% ipython --no-banner

In [1]: import numpy as np

In [2]: from numpy import linalg as LA

In [3]: np.set_printoptions(precision=2, suppress=True, linewidth=120)

In [4]: tidy = lambda a: np.round(a, 2) + 0

In [5]: arr = np.loadtxt("sample1.csv", delimiter=",")

In [6]: arr
Out[6]: 
array([[ 8.,  9.,  0.,  0.,  6.,  0.,  3.,  9.,  3.,  0.,  6.,  9.],
       [ 9.,  8.,  0.,  0.,  6.,  0.,  3.,  9.,  3.,  0.,  6.,  9.],
       [ 0.,  0., -1.,  0.,  0.,  0.,  0.,  0.,  0.,  0.,  0.,  0.],
       [ 0.,  0.,  0., -1.,  0.,  0.,  0.,  0.,  0.,  0.,  0.,  0.],
       [ 6.,  6.,  0.,  0.,  3.,  0.,  2.,  6.,  2.,  0.,  4.,  6.],
       [ 0.,  0.,  0.,  0.,  0., -1.,  0.,  0.,  0.,  0.,  0.,  0.],
       [ 3.,  3.,  0.,  0.,  2.,  0.,  0.,  3.,  1.,  0.,  2.,  3.],
       [ 9.,  9.,  0.,  0.,  6.,  0.,  3.,  8.,  3.,  0.,  6.,  9.],
       [ 3.,  3.,  0.,  0.,  2.,  0.,  1.,  3.,  0.,  0.,  2.,  3.],
       [ 0.,  0.,  0.,  0.,  0.,  0.,  0.,  0.,  0., -1.,  0.,  0.],
       [ 6.,  6.,  0.,  0.,  4.,  0.,  2.,  6.,  2.,  0.,  3.,  6.],
       [ 9.,  9.,  0.,  0.,  6.,  0.,  3.,  9.,  3.,  0.,  6.,  8.]])

In [7]: # 5 blocks once reordered

In [8]: print(tidy(LA.eigvalsh(arr).min()))
-1.0

In [9]: np.all(LA.eigvalsh(arr) > 0)
Out[9]: np.False_

In [10]: w, evecs = LA.eigh(arr)

In [11]: tidy(w.sum()), np.trace(arr)
Out[11]: (np.float64(34.0), np.float64(34.0))

In [12]: np.unique(w.round(6) + 0, return_counts=True)[1]
Out[12]: array([11,  1])

In [13]: tidy(w)
Out[13]: array([-1., -1., -1., -1., -1., -1., -1., -1., -1., -1., -1., 45.])

In [14]: tidy(LA.svd(arr, compute_uv=False))
Out[14]: array([45.,  1.,  1.,  1.,  1.,  1.,  1.,  1.,  1.,  1.,  1.,  1.])

In [15]: tidy(evecs @ np.diag(w) @ evecs.T)
Out[15]: 
array([[ 8.,  9.,  0.,  0.,  6.,  0.,  3.,  9.,  3.,  0.,  6.,  9.],
       [ 9.,  8.,  0.,  0.,  6.,  0.,  3.,  9.,  3.,  0.,  6.,  9.],
       [ 0.,  0., -1.,  0.,  0.,  0.,  0.,  0.,  0.,  0.,  0.,  0.],
       [ 0.,  0.,  0., -1.,  0.,  0.,  0.,  0.,  0.,  0.,  0.,  0.],
       [ 6.,  6.,  0.,  0.,  3.,  0.,  2.,  6.,  2.,  0.,  4.,  6.],
       [ 0.,  0.,  0.,  0.,  0., -1.,  0.,  0.,  0.,  0.,  0.,  0.],
       [ 3.,  3.,  0.,  0.,  2.,  0.,  0.,  3.,  1.,  0.,  2.,  3.],
       [ 9.,  9.,  0.,  0.,  6.,  0.,  3.,  8.,  3.,  0.,  6.,  9.],
       [ 3.,  3.,  0.,  0.,  2.,  0.,  1.,  3.,  0.,  0.,  2.,  3.],
       [ 0.,  0.,  0.,  0.,  0.,  0.,  0.,  0.,  0., -1.,  0.,  0.],
       [ 6.,  6.,  0.,  0.,  4.,  0.,  2.,  6.,  2.,  0.,  3.,  6.],
       [ 9.,  9.,  0.,  0.,  6.,  0.,  3.,  9.,  3.,  0.,  6.,  8.]])

In [16]: np.abs(evecs[:, -1]).round(6).argmax()
Out[16]: np.int64(0)

In [17]: tidy(np.abs(evecs[:, -1]))
Out[17]: array([0.44, 0.44, 0.  , 0.  , 0.29, 0.  , 0.15, 0.44, 0.15, 0.  , 0.29, 0.44])

In [18]: W0 = np.load("out1.npy")

In [19]: print(W0)
[[ 0  0  6  0  0  0  0  0  0  3]
 [-4  3  0  0 -5  0  0  0  0  8]
 [ 0  0  0  0  0 -4  0  0  0  0]
 [ 0  1  0  0  0  0  0  0  0  7]
 [ 3  0  0 -9  1  0  0  0  0  0]
 [ 0  3 -3  0  0  1  0  4  0 -7]
 [ 0  0 -6  3  0 -8  0  0  0  0]
 [ 0  0  0  9  0  0  7  0 -9  0]
 [ 0  0  0  0  0  0 -2 -1  0  0]
 [-9  0  0  0  2  0 -2  0  0 -8]
 [ 5 -6 -5  0  0  0  0  0  9  4]]

In [20]: x0 = np.array([-7, 2, -3, -2, 2, -9, -8, -3, -5, -3])

In [21]: rhs = W0 @ x0

In [22]: tidy(LA.pinv(W0) @ W0)
Out[22]: 
array([[1., 0., 0., 0., 0., 0., 0., 0., 0., 0.],
       [0., 1., 0., 0., 0., 0., 0., 0., 0., 0.],
       [0., 0., 1., 0., 0., 0., 0., 0., 0., 0.],
       [0., 0., 0., 1., 0., 0., 0., 0., 0., 0.],
       [0., 0., 0., 0., 1., 0., 0., 0., 0., 0.],
       [0., 0., 0., 0., 0., 1., 0., 0., 0., 0.],
       [0., 0., 0., 0., 0., 0., 1., 0., 0., 0.],
       [0., 0., 0., 0., 0., 0., 0., 1., 0., 0.],
       [0., 0., 0., 0., 0., 0., 0., 0., 1., 0.],
       [0., 0., 0., 0., 0., 0., 0., 0., 0., 1.]])

In [23]: tidy(LA.lstsq(W0, rhs)[0])
Out[23]: array([-7.,  2., -3., -2.,  2., -9., -8., -3., -5., -3.])

In [24]: print(rhs)
[-27   0  36 -19  -1  15  84 -29  19 107 -89]

In [25]: rng = np.random.default_rng(66)

In [26]: rhs = rhs + 0.1 * rng.normal(size=11)

In [27]: tidy(rhs)
Out[27]: array([-26.95,  -0.05,  35.95, -19.11,  -1.13,  14.84,  84.05, -28.89,  19.04, 107.03, -88.97])

In [28]: beta, *_ = LA.lstsq(W0, rhs)

In [29]: tidy(beta)
Out[29]: array([-7.  ,  1.96, -2.99, -1.99,  1.98, -9.  , -8.02, -3.02, -5.01, -3.01])

In [30]: tidy(W0.T @ (rhs - W0 @ beta))
Out[30]: array([0., 0., 0., 0., 0., 0., 0., 0., 0., 0.])

In [31]: beta.round()
Out[31]: array([-7.,  2., -3., -2.,  2., -9., -8., -3., -5., -3.])
